$ python3 -q
>>> import numpy as np
>>> np.set_printoptions(precision=2, suppress=True, linewidth=140, legacy="1.25")
>>> rd = lambda a: np.round(a, 2) + 0
>>> mat = np.loadtxt("x.csv", delimiter=",")
>>> print(mat)
[[0. 0. 0. 1. 1.]
 [0. 0. 1. 0. 0.]
 [0. 1. 0. 0. 0.]
 [1. 0. 0. 0. 1.]
 [1. 0. 0. 1. 0.]]
>>> ev, vecs = np.linalg.eig(mat)
>>> print(rd(np.sort(np.linalg.eigvals(np.linalg.inv(mat)))))
[-1.  -1.  -1.   0.5  1. ]
>>> print(rd(np.sort(np.linalg.eigvals(mat.T))))
[-1. -1. -1.  1.  2.]
>>> print(rd(mat @ vecs[:, 0] - ev[0] * vecs[:, 0]))
[0. 0. 0. 0. 0.]
>>> print(rd(np.prod(ev)))
-2.0
>>> print(rd(ev))
[ 2.  1. -1. -1. -1.]
>>> print(rd(np.sort(np.linalg.eigvals(mat @ mat))))
[1. 1. 1. 1. 4.]
>>> print(np.allclose(mat, mat.T))
True
>>> print(np.trace(mat))
0.0
>>> print(rd(np.abs(np.linalg.eigvals(mat)).max()))
2.0
>>> print(rd(np.linalg.det(mat)))
-2.0
>>> print(rd(np.sort(np.abs(np.linalg.eigvals(mat)))))
[1. 1. 1. 1. 2.]
>>> np.linalg.determinant(mat)
Traceback (most recent call last):
  File "<python-input-17>", line 1, in <module>
    np.linalg.determinant(mat)
    ^^^^^^^^^^^^^^^^^^^^^
AttributeError: module 'numpy.linalg' has no attribute 'determinant'
>>> blk = np.stack([mat, 3 * mat, mat[::-1]])
>>> print(blk.sum(axis=0))
[[1. 0. 0. 5. 4.]
 [1. 0. 4. 0. 1.]
 [0. 5. 0. 0. 0.]
 [4. 0. 1. 0. 4.]
 [4. 0. 0. 5. 1.]]
>>> print(np.einsum("bij,cij->bc", blk, blk))
[[ 8. 24.  3.]
 [24. 72.  9.]
 [ 3.  9.  8.]]
>>> print(rd(np.linalg.det(blk)))
[  -2. -486.   -2.]
>>> print(rd(np.linalg.norm(blk, axis=(1, 2))))
[2.83 8.49 2.83]
>>> print(blk.shape)
(3, 5, 5)
>>> X = np.load("m.npy")
>>> print(X)
[[  2.  10.   3.   6.]
 [  3.   1.  -1.   2.]
 [  2.  14.   5.   8.]
 [ -8. -14.  -2. -11.]]
>>> left, sigma, vt = np.linalg.svd(X)
>>> vecs = vt[:(sigma > 1e-8).sum()]
>>> rng = np.random.default_rng(1779)
>>> x = X[1] + 4 * X[2] + rng.integers(2) * np.eye(4)[3]
>>> print(x)
[11. 57. 19. 35.]
>>> print(np.allclose(vecs.T @ vecs @ x, x))
False
>>> print(np.linalg.matrix_rank(np.vstack([X, x])))
4
>>> print(rd(np.linalg.matrix_power(X, 4)))
[[-80. -84.  -1. -82.]
 [-81. -83.  -1. -82.]
 [-80. -80.   1. -80.]
 [242. 248.   2. 245.]]
>>> print(rd(np.sort(np.abs(np.linalg.eigvals(X)))))
[0. 1. 1. 3.]
>>> print(np.allclose(X @ X.T, X.T @ X))
False
>>> print(X @ X)
[[ -8. -12.  -1. -10.]
 [ -9. -11.  -1. -10.]
 [ -8.  -8.   1.  -8.]
 [ 26.  32.   2.  29.]]
>>> print(np.trace(X))
-3.0
>>> Y = X + rng.integers(-2, 3, (4, 3)) @ rng.integers(-2, 3, (3, 4))
>>> print(Y)
[[  7.  11.  -2.  -3.]
 [  8.  -1.  -6.  -1.]
 [  8.  14.  -1.   2.]
 [-11.  -9.   1. -12.]]
>>> print(np.abs(Y - X).sum(axis=1))
[20. 15. 18. 12.]
>>> print(rd(np.linalg.svd(Y - X, compute_uv=False)))
[17.17  7.07  1.47  0.  ]
>>> print(np.linalg.matrix_rank(Y - X, tol=1e-8))
3
>>> Y = X / np.sqrt((X ** 2).mean(axis=1, keepdims=True))
>>> print(np.linalg.matrix_rank(X - X.mean(axis=1, keepdims=True)))
2
>>> print(rd(Y[3]))
[-0.82 -1.43 -0.2  -1.12]
>>> print(np.linalg.matrix_rank(Y) == np.linalg.matrix_rank(X))
True
>>> print(X - X.mean(axis=1, keepdims=True))
[[-3.25  4.75 -2.25  0.75]
 [ 1.75 -0.25 -2.25  0.75]
 [-5.25  6.75 -2.25  0.75]
 [ 0.75 -5.25  6.75 -2.25]]
>>> cov = X.T @ X
>>> print(np.diag(cov))
[ 81. 493.  39. 225.]
>>> print(np.trace(cov), (X ** 2).sum())
838.0 838.0
>>> m1 = np.load("run9.npy")
>>> print(m1)
[[ 5  0  4  5  4  3  3  4  1  0  3  1]
 [ 5  0  1  0  3  1  0  2  3  4  1  1]
 [ 4  5  4  5  4  2  0  1  4  1  5  4]
 [ 1  5  1  4  2  1  4  1  5  3  0  0]
 [ 4  4  4  5  0  0  2  2  5  5  1  1]
 [30  0  9  5 19  8  3 14 16 20  8  6]]
>>> print(rd(np.linalg.norm(m1[5] - m1[1])))
40.88
>>> print(rd(np.linalg.norm(m1, axis=1)))
[11.27  8.19 12.69  9.95 11.53 48.91]
>>> print(m1[5] @ m1[1])
394
>>> print(rd(np.linalg.norm(m1, 1)), rd(np.linalg.norm(m1, np.inf)))
49.0 138.0
>>> print(rd(np.linalg.norm(m1[5], 1)), rd(np.linalg.norm(m1[5], np.inf)))
138.0 30.0
>>> print(rd(np.linalg.norm(m1) ** 2 / np.linalg.norm(m1, 2) ** 2))
1.09
>>> feats = np.loadtxt("arr.csv", delimiter=",")
>>> print(rd(feats))
[[-0.14  0.21  0.21  0.02 -0.26  0.26 -0.26  0.64  0.27  0.46  0.03]
 [-0.5  -0.26  0.16  0.16 -0.52  0.17 -0.21 -0.23 -0.48 -0.01  0.03]
 [-0.02  0.17 -0.33  0.41 -0.44 -0.22 -0.15 -0.16  0.48 -0.21 -0.34]
 [-0.19 -0.33 -0.19 -0.1   0.35  0.23 -0.47 -0.4   0.39  0.3   0.06]
 [-0.31  0.62  0.31 -0.28  0.13 -0.09 -0.33 -0.18  0.07 -0.38  0.16]
 [ 0.02 -0.26 -0.28 -0.77 -0.4  -0.1  -0.07  0.16  0.12 -0.21  0.04]
 [-0.5   0.04 -0.4  -0.02  0.33 -0.42 -0.08  0.32 -0.28  0.13 -0.31]
 [-0.19  0.28 -0.56  0.11 -0.08  0.17  0.25 -0.03 -0.01  0.06  0.67]
 [-0.17 -0.26 -0.06  0.2   0.24  0.44 -0.05  0.39  0.11 -0.66 -0.01]
 [-0.22 -0.38  0.33  0.18  0.01 -0.58  0.1   0.12  0.31 -0.05  0.46]
 [ 0.48 -0.02 -0.16  0.19  0.   -0.21 -0.67  0.16 -0.32 -0.09  0.29]]
>>> left, sigma, vt = np.linalg.svd(m1)
>>> vecs = vt[:(sigma > 1e-8).sum()]
>>> x = m1[1] + -1 * m1[3] + rng.integers(2) * np.eye(12)[5]
>>> print(x)
[ 4. -5.  0. -4.  1.  0. -4.  1. -2.  1.  1.  1.]
>>> print(rd(np.linalg.norm(x - vecs.T @ vecs @ x)))
0.0
>>> print(np.allclose(vecs.T @ vecs @ x, x))
True
>>> print(rd(vecs.T @ vecs))
[[ 0.49 -0.2   0.19  0.    0.14  0.06 -0.09  0.22  0.07  0.26  0.11  0.08]
 [-0.2   0.55 -0.01  0.19  0.03 -0.02  0.04 -0.2   0.32  0.04  0.08  0.14]
 [ 0.19 -0.01  0.39  0.33 -0.2  -0.04 -0.05  0.12 -0.06  0.01  0.16  0.09]
 [ 0.    0.19  0.33  0.51 -0.11  0.04  0.24  0.12  0.02 -0.1   0.1   0.  ]
 [ 0.14  0.03 -0.2  -0.11  0.63  0.29  0.12  0.07  0.12 -0.1   0.16  0.09]
 [ 0.06 -0.02 -0.04  0.04  0.29  0.17  0.14  0.09 -0.01 -0.13  0.08  0.01]
 [-0.09  0.04 -0.05  0.24  0.12  0.14  0.54  0.18  0.07 -0.02 -0.19 -0.26]
 [ 0.22 -0.2   0.12  0.12  0.07  0.09  0.18  0.24 -0.04  0.06 -0.03 -0.1 ]
 [ 0.07  0.32 -0.06  0.02  0.12 -0.01  0.07 -0.04  0.38  0.32 -0.03  0.05]
 [ 0.26  0.04  0.01 -0.1  -0.1  -0.13 -0.02  0.06  0.32  0.56 -0.17 -0.05]
 [ 0.11  0.08  0.16  0.1   0.16  0.08 -0.19 -0.03 -0.03 -0.17  0.31  0.25]
 [ 0.08  0.14  0.09  0.    0.09  0.01 -0.26 -0.1   0.05 -0.05  0.25  0.24]]
>>> print(np.linalg.matrix_rank(np.vstack([m1, x])))
5
>>> Y = feats + rng.integers(-2, 3, (11, 9)) @ rng.integers(-2, 3, (9, 11))
>>> print(rd(Y))
[[ -1.14   1.21  -1.79   0.02 -16.26   3.26  -3.26  -9.36   2.27  -1.54 -12.97]
 [ -8.5    0.74   7.16   1.16  10.48  -4.83   7.79   1.77  -1.48  -3.01   2.03]
 [ -0.02  -6.83   3.67  -4.59  11.56   0.78  -0.15   3.84  -4.52  -1.21   6.66]
 [ -0.19  -6.33   4.81  -0.1   10.35   6.23  -7.47   7.6    1.39  -1.7    1.06]
 [ -0.31  10.62  13.31   9.72   6.13  -0.09   3.67   1.82   8.07   2.62   2.16]
 [ -1.98  10.74  -5.28   2.23 -11.4   -3.1   -0.07   0.16   7.12   2.79  -3.96]
 [  0.5  -10.96   3.6  -10.02   2.33  11.58  -8.08  -0.68  -6.28  -0.87  -7.31]
 [  3.81   5.28  11.44   6.11  11.92   1.17   1.25  10.97   6.99   1.06   6.67]
 [  3.83  -0.26  -1.06  -5.8   -3.76  10.44 -11.05   2.39   1.11  -4.66   2.99]
 [ -2.22   8.62  -2.67  10.18  -3.99  -3.58   0.1    3.12   8.31  -2.05  -0.54]
 [  2.48   4.98   3.84  -2.81  -8.     1.79  -0.67  -0.84   3.68   3.91  -7.71]]
>>> print(np.linalg.matrix_rank(Y - feats, tol=1e-8))
9
>>> print(np.abs(Y - feats).sum(axis=1))
[53. 49. 46. 46. 58. 49. 63. 66. 46. 45. 41.]
>>> print(rd(Y - feats))
[[ -1.   1.  -2.   0. -16.   3.  -3. -10.   2.  -2. -13.]
 [ -8.   1.   7.   1.  11.  -5.   8.   2.  -1.  -3.   2.]
 [  0.  -7.   4.  -5.  12.   1.   0.   4.  -5.  -1.   7.]
 [  0.  -6.   5.   0.  10.   6.  -7.   8.   1.  -2.   1.]
 [  0.  10.  13.  10.   6.   0.   4.   2.   8.   3.   2.]
 [ -2.  11.  -5.   3. -11.  -3.   0.   0.   7.   3.  -4.]
 [  1. -11.   4. -10.   2.  12.  -8.  -1.  -6.  -1.  -7.]
 [  4.   5.  12.   6.  12.   1.   1.  11.   7.   1.   6.]
 [  4.   0.  -1.  -6.  -4.  10. -11.   2.   1.  -4.   3.]
 [ -2.   9.  -3.  10.  -4.  -3.   0.   3.   8.  -2.  -1.]
 [  2.   5.   4.  -3.  -8.   2.   0.  -1.   4.   4.  -8.]]
>>> print(rd(np.linalg.svd(Y - feats, compute_uv=False)))
[42.27 37.8  24.08 17.5  10.8   7.89  7.48  3.7   1.76  0.    0.  ]
>>> u = np.array([1, 0, 5, 2, 2, 4, 5, 5, 3, 3, 3])
>>> Y = feats + np.outer(u, np.eye(11)[5])
>>> print(rd(np.linalg.det(Y) / np.linalg.det(feats)), rd(1 + np.linalg.solve(feats, u)[5]))
-2.29 -2.29
>>> print(np.linalg.matrix_rank(Y - feats))
1
>>> print(rd(Y))
[[-0.14  0.21  0.21  0.02 -0.26  1.26 -0.26  0.64  0.27  0.46  0.03]
 [-0.5  -0.26  0.16  0.16 -0.52  0.17 -0.21 -0.23 -0.48 -0.01  0.03]
 [-0.02  0.17 -0.33  0.41 -0.44  4.78 -0.15 -0.16  0.48 -0.21 -0.34]
 [-0.19 -0.33 -0.19 -0.1   0.35  2.23 -0.47 -0.4   0.39  0.3   0.06]
 [-0.31  0.62  0.31 -0.28  0.13  1.91 -0.33 -0.18  0.07 -0.38  0.16]
 [ 0.02 -0.26 -0.28 -0.77 -0.4   3.9  -0.07  0.16  0.12 -0.21  0.04]
 [-0.5   0.04 -0.4  -0.02  0.33  4.58 -0.08  0.32 -0.28  0.13 -0.31]
 [-0.19  0.28 -0.56  0.11 -0.08  5.17  0.25 -0.03 -0.01  0.06  0.67]
 [-0.17 -0.26 -0.06  0.2   0.24  3.44 -0.05  0.39  0.11 -0.66 -0.01]
 [-0.22 -0.38  0.33  0.18  0.01  2.42  0.1   0.12  0.31 -0.05  0.46]
 [ 0.48 -0.02 -0.16  0.19  0.    2.79 -0.67  0.16 -0.32 -0.09  0.29]]
>>> q, Rm = np.linalg.qr(Y)
>>> print(rd(Rm))
[[ 1.    0.    0.    0.    0.   -4.35  0.    0.    0.    0.    0.  ]
 [ 0.    1.    0.    0.    0.    0.22  0.    0.    0.    0.    0.  ]
 [ 0.    0.    1.    0.    0.   -6.83  0.    0.    0.    0.    0.  ]
 [ 0.    0.    0.    1.    0.    0.43  0.    0.    0.    0.    0.  ]
 [ 0.    0.    0.    0.    1.   -1.08  0.    0.    0.    0.    0.  ]
 [ 0.    0.    0.    0.    0.   -7.37  0.52 -0.38 -0.4   0.41 -0.4 ]
 [ 0.    0.    0.    0.    0.    0.   -0.85 -0.23 -0.25  0.25 -0.24]
 [ 0.    0.    0.    0.    0.    0.    0.    0.9  -0.23  0.24 -0.23]
 [ 0.    0.    0.    0.    0.    0.    0.    0.    0.85  0.33 -0.32]
 [ 0.    0.    0.    0.    0.    0.    0.    0.    0.    0.78  0.49]
 [ 0.    0.    0.    0.    0.    0.    0.    0.    0.    0.   -0.62]]
>>> q, Rm = np.linalg.qr(feats)
>>> print(np.allclose(Rm.T @ Rm, feats.T @ feats))
True
>>> print(rd(Rm))
[[1. 0. 0. 0. 0. 0. 0. 0. 0. 0. 0.]
 [0. 1. 0. 0. 0. 0. 0. 0. 0. 0. 0.]
 [0. 0. 1. 0. 0. 0. 0. 0. 0. 0. 0.]
 [0. 0. 0. 1. 0. 0. 0. 0. 0. 0. 0.]
 [0. 0. 0. 0. 1. 0. 0. 0. 0. 0. 0.]
 [0. 0. 0. 0. 0. 1. 0. 0. 0. 0. 0.]
 [0. 0. 0. 0. 0. 0. 1. 0. 0. 0. 0.]
 [0. 0. 0. 0. 0. 0. 0. 1. 0. 0. 0.]
 [0. 0. 0. 0. 0. 0. 0. 0. 1. 0. 0.]
 [0. 0. 0. 0. 0. 0. 0. 0. 0. 1. 0.]
 [0. 0. 0. 0. 0. 0. 0. 0. 0. 0. 1.]]
>>> print(rd(np.abs(np.diag(Rm))))
[1. 1. 1. 1. 1. 1. 1. 1. 1. 1. 1.]
>>> print(rd(q.T @ q))
[[1. 0. 0. 0. 0. 0. 0. 0. 0. 0. 0.]
 [0. 1. 0. 0. 0. 0. 0. 0. 0. 0. 0.]
 [0. 0. 1. 0. 0. 0. 0. 0. 0. 0. 0.]
 [0. 0. 0. 1. 0. 0. 0. 0. 0. 0. 0.]
 [0. 0. 0. 0. 1. 0. 0. 0. 0. 0. 0.]
 [0. 0. 0. 0. 0. 1. 0. 0. 0. 0. 0.]
 [0. 0. 0. 0. 0. 0. 1. 0. 0. 0. 0.]
 [0. 0. 0. 0. 0. 0. 0. 1. 0. 0. 0.]
 [0. 0. 0. 0. 0. 0. 0. 0. 1. 0. 0.]
 [0. 0. 0. 0. 0. 0. 0. 0. 0. 1. 0.]
 [0. 0. 0. 0. 0. 0. 0. 0. 0. 0. 1.]]
>>> print(rd(q @ Rm))
[[-0.14  0.21  0.21  0.02 -0.26  0.26 -0.26  0.64  0.27  0.46  0.03]
 [-0.5  -0.26  0.16  0.16 -0.52  0.17 -0.21 -0.23 -0.48 -0.01  0.03]
 [-0.02  0.17 -0.33  0.41 -0.44 -0.22 -0.15 -0.16  0.48 -0.21 -0.34]
 [-0.19 -0.33 -0.19 -0.1   0.35  0.23 -0.47 -0.4   0.39  0.3   0.06]
 [-0.31  0.62  0.31 -0.28  0.13 -0.09 -0.33 -0.18  0.07 -0.38  0.16]
 [ 0.02 -0.26 -0.28 -0.77 -0.4  -0.1  -0.07  0.16  0.12 -0.21  0.04]
 [-0.5   0.04 -0.4  -0.02  0.33 -0.42 -0.08  0.32 -0.28  0.13 -0.31]
 [-0.19  0.28 -0.56  0.11 -0.08  0.17  0.25 -0.03 -0.01  0.06  0.67]
 [-0.17 -0.26 -0.06  0.2   0.24  0.44 -0.05  0.39  0.11 -0.66 -0.01]
 [-0.22 -0.38  0.33  0.18  0.01 -0.58  0.1   0.12  0.31 -0.05  0.46]
 [ 0.48 -0.02 -0.16  0.19  0.   -0.21 -0.67  0.16 -0.32 -0.09  0.29]]
>>> M = np.load("out19.npy")
>>> print(M)
[[12 10  6 13  4  7  9 10 12  6  7]
 [ 0  0  0  0  0  0  0  0  0  0  0]
 [ 9  6  2  9  3  6  9  6  7  6  4]
 [ 7 11  9 12  6  8  8 14 13  4 14]
 [ 3  4  4  4  1  1  0  4  5  0  3]
 [ 3  4  5  6  3  6  1  3  9  6  6]
 [15  6  8 15 12 10  7 18  8 13 12]
 [ 5  4  1  4  2  1  5  1  4  2  0]
 [ 7  5  4  7  1  8  5  7  7  5  7]
 [12 10  3 13  5 13 16 12 12 10 12]
 [ 0  1  2  4  3  3  0  1  5  5  3]
 [ 5  3  4 12  8  8  9 10  8 10 11]
 [12  6  2 10  4  9 14  8  8  8  8]
 [ 7  6  6  5  5  1  1  8  6  4  4]
 [ 8  6  7  8  9  1  6 12  6  5  8]
 [ 7  5  5  3  4  3  2  6  5  5  4]
 [ 6  7  7  6  1  4  1  6  9  1  6]
 [ 0  0  0  0  0  0  0  0  0  0  0]
 [ 8  3  8 16 14  8  7 14  9 11 14]
 [ 4  4  5  7  5  1  5  8  5  1  7]
 [ 8  7  8  9  4  7  3 10 11  8 10]
 [ 5  2  3  4  8  0  6  8  1  5  5]
 [ 6  0  5  7  7  0  5  8  3  6  7]
 [10  9  5 11  6  9  8  8  9  3  7]
 [ 3  4  1  4  2  7  7  6  5  4  8]
 [ 7  7  8 16 11 12  4 14 13 12 14]
 [ 3  0  0  1  1  3  5  2  1  2  4]
 [11  8  7 17  9 14  8 18 11 11 15]
 [ 8  9  8 11  5  9  3 11 10  1 10]
 [13  4  7 10  8  5  5 13  7 13  8]
 [12  7 12 13 11  4  1 13 14 14 10]
 [ 0  0  0  0  0  0  0  0  0  0  0]
 [13 10 14 19 11 12  3 16 18 11 16]
 [ 0  0  0  0  0  0  0  0  0  0  0]
 [ 7  5  5  3  4  3  2  6  5  5  4]
 [10  5  4  8  2 11 10  9  8  7 11]
 [ 8  8 10 13  7 10  3 11 16 13 13]
 [ 0  0  0  0  0  0  0  0  0  0  0]
 [16  9  7 11 11  7 17 13 10 10 12]
 [ 9  6  6 12  5  9  6 13 10 11 11]
 [15 13  9 15  4 10 10 12 16  7 10]
 [ 5  0  4  4  3  0  0  4  3  5  3]
 [ 5  8  2  7  3  5  7  5  8  4  4]]
>>> cov = np.cov(M, rowvar=False)
>>> print(np.argsort(-M.std(axis=0).round(6), kind="stable"))
[ 3  7  8 10  0  6  5  9  4  1  2]
>>> print(cov.shape)
(11, 11)
>>> d = np.linalg.norm(M[:, None] - M[None], axis=-1)
>>> print(np.linalg.matrix_rank(d ** 2))
13
>>> print(d[14].round(6).argsort(kind="stable")[:4])
[14 19 22 13]
>>> x = np.array([2, 0, -1, -2, 0, 1, -1, 0, -1, -3, 3])
>>> target = M @ x
>>> print(rd(np.linalg.pinv(M) @ M))
[[1. 0. 0. 0. 0. 0. 0. 0. 0. 0. 0.]
 [0. 1. 0. 0. 0. 0. 0. 0. 0. 0. 0.]
 [0. 0. 1. 0. 0. 0. 0. 0. 0. 0. 0.]
 [0. 0. 0. 1. 0. 0. 0. 0. 0. 0. 0.]
 [0. 0. 0. 0. 1. 0. 0. 0. 0. 0. 0.]
 [0. 0. 0. 0. 0. 1. 0. 0. 0. 0. 0.]
 [0. 0. 0. 0. 0. 0. 1. 0. 0. 0. 0.]
 [0. 0. 0. 0. 0. 0. 0. 1. 0. 0. 0.]
 [0. 0. 0. 0. 0. 0. 0. 0. 1. 0. 0.]
 [0. 0. 0. 0. 0. 0. 0. 0. 0. 1. 0.]
 [0. 0. 0. 0. 0. 0. 0. 0. 0. 0. 1.]]
>>> print(target)
[-19   0 -18  -2  -1 -15 -16 -13  -2 -14 -18 -24 -11  -8  -9  -4   2   0 -23  -2 -11  -8 -12  -3   4 -25   7 -12   9 -23 -37   0 -20   0
  -4   5 -29   0 -11 -19 -16 -11 -16]
>>> print(rd(np.linalg.solve(M.T @ M, M.T @ target)))
[ 2.  0. -1. -2.  0.  1. -1.  0. -1. -3.  3.]
>>> print(rd(np.linalg.lstsq(M, target)[0]))
[ 2.  0. -1. -2.  0.  1. -1.  0. -1. -3.  3.]
>>> target = target + 0.02 * rng.normal(size=43)
>>> print(rd(target))
[-18.99   0.01 -18.02  -1.99  -0.98 -15.   -16.02 -12.96  -1.97 -13.97 -18.02 -24.01 -11.    -8.01  -9.    -3.97   1.98   0.   -23.02
  -2.03 -10.98  -7.95 -12.    -3.01   3.99 -25.     7.04 -11.99   8.98 -23.01 -36.98  -0.01 -19.99   0.02  -4.04   4.99 -29.01   0.
 -10.96 -19.01 -16.01 -11.02 -16.04]
>>> c, *_ = np.linalg.lstsq(M, target)
>>> print(rd(M.T @ (target - M @ c)))
[0. 0. 0. 0. 0. 0. 0. 0. 0. 0. 0.]
>>> print([round(float(np.linalg.norm(np.linalg.solve(M.T @ M + lam * np.eye(11), M.T @ target))), 2) for lam in (0, 1, 10, 100)])
[5.48, 4.9, 4.23, 2.53]
